>>> import numpy as np
>>> from numpy import linalg as LA
>>> np.set_printoptions(suppress=True, linewidth=200)
>>> data = np.loadtxt("dump.csv", delimiter=",")
>>> data.round(2)
array([[-3.14, -1.36, -1.75, -1.11],
       [-1.74, -1.17,  2.92,  1.75],
       [ 0.23, -0.59, -2.09,  3.35],
       [-1.74,  3.53, -0.05,  0.7 ]])
>>> rng = np.random.default_rng(55317)
>>> labels = rng.permutation(4)
>>> labels
array([3, 0, 1, 2])
>>> other = data[labels][:, labels]
>>> round(np.trace(other), 2)
np.float64(-5.69)
>>> np.allclose(other, data)
False
>>> np.round(np.sort(np.abs(LA.eigvals(other))), 2)
array([4., 4., 4., 4.])
>>> other.round(2)
array([[ 0.7 , -1.74,  3.53, -0.05],
       [-1.11, -3.14, -1.36, -1.75],
       [ 1.75, -1.74, -1.17,  2.92],
       [ 3.35,  0.23, -0.59, -2.09]])
>>> np.round(LA.det(2 * other), 2), round(float(LA.det(other)), 2)
(np.float64(-4096.0), -256.0)
>>> round(LA.det(other[::-1]), 2)
np.float64(-256.0)
>>> np.round(np.einsum("ii->", other), 2)
np.float64(-5.69)
>>> np.round(np.kron(np.eye(2, dtype=int), other), 2)
array([[ 0.7 , -1.74,  3.53, -0.05,  0.  , -0.  ,  0.  , -0.  ],
       [-1.11, -3.14, -1.36, -1.75, -0.  , -0.  , -0.  , -0.  ],
       [ 1.75, -1.74, -1.17,  2.92,  0.  , -0.  , -0.  ,  0.  ],
       [ 3.35,  0.23, -0.59, -2.09,  0.  ,  0.  , -0.  , -0.  ],
       [ 0.  , -0.  ,  0.  , -0.  ,  0.7 , -1.74,  3.53, -0.05],
       [-0.  , -0.  , -0.  , -0.  , -1.11, -3.14, -1.36, -1.75],
       [ 0.  , -0.  , -0.  ,  0.  ,  1.75, -1.74, -1.17,  2.92],
       [ 0.  ,  0.  , -0.  , -0.  ,  3.35,  0.23, -0.59, -2.09]])
>>> round(LA.eigvals(other).sum().real, 2)
np.float64(-5.69)
>>> round(float(LA.det(other.T)), 2)
-256.0
>>> Q, evecs = LA.qr(data[:, :1])[0], LA.qr(data[:, 1:])[0]
>>> sig = LA.svd(Q.T @ evecs, compute_uv=False)
>>> sig.round(2) + 0
array([0.])
>>> M = np.array([[9.0, 1.0], [0.0, -3.0]])
>>> M.sum(axis=1)
array([10., -3.])
>>> LA.matrix_rank(M)
np.int64(2)
>>> M - M[0]
array([[ 0.,  0.],
       [-9., -4.]])
>>> r0, r1 = M[0], M[1]
>>> r0 @ r0
np.float64(82.0)
>>> p = (r0 @ r1) / (r0 @ r0) * r0
>>> np.round(r1 - p, 2)
array([ 0.33, -2.96])
>>> np.outer(r0, r1)
array([[  0., -27.],
       [  0.,  -3.]])
>>> LA.matrix_rank(np.outer(r0, r1))
np.int64(1)
>>> np.round((r1 - p) @ r0, 2)
np.float64(-0.0)
>>> feats = np.load("w.npy")
>>> feats
array([[-0.82,  1.  , -0.24],
       [-0.44,  0.32, -0.12],
       [-1.05,  4.8 , -0.45],
       [ 1.89, -1.98,  0.54],
       [-2.03,  1.88, -0.57]])
>>> U, sig, VT = LA.svd(feats)
>>> sig.round(2) + 0
array([6.23, 1.82, 0.  ])
>>> np.argmax(sig[:-1] / (sig[1:] + 1e-6)) + 1
np.int64(2)
>>> other = U[:, :2] @ np.diag(sig[:2]) @ VT[:2]
>>> LA.matrix_rank(feats, rtol=0.05)
np.int64(2)
>>> round(float(LA.norm(feats - other, 2)), 2), round(float(sig[2]), 2)
(0.0, 0.0)
>>> other.round(2)
array([[-0.82,  1.  , -0.24],
       [-0.44,  0.32, -0.12],
       [-1.05,  4.8 , -0.45],
       [ 1.89, -1.98,  0.54],
       [-2.03,  1.88, -0.57]])
>>> LA.matrix_rank(other)
np.int64(2)
>>> round(np.abs(feats - other).max(), 2)
np.float64(0.0)
>>> round(float(LA.norm(feats - other) / LA.norm(feats)), 2)
0.0
>>> r = LA.matrix_rank(feats)
>>> r
np.int64(2)
>>> ns = LA.svd(feats)[2][r:].T
>>> ns.shape
(3, 1)
>>> np.round(feats @ ns, 2) + 0
array([[0.],
       [0.],
       [0.],
       [0.],
       [0.]])
>>> [int(LA.matrix_rank(feats[:i])) for i in range(1, len(feats) + 1)]
[1, 2, 2, 2, 2]
>>> np.allclose(feats @ ns, 0)
True
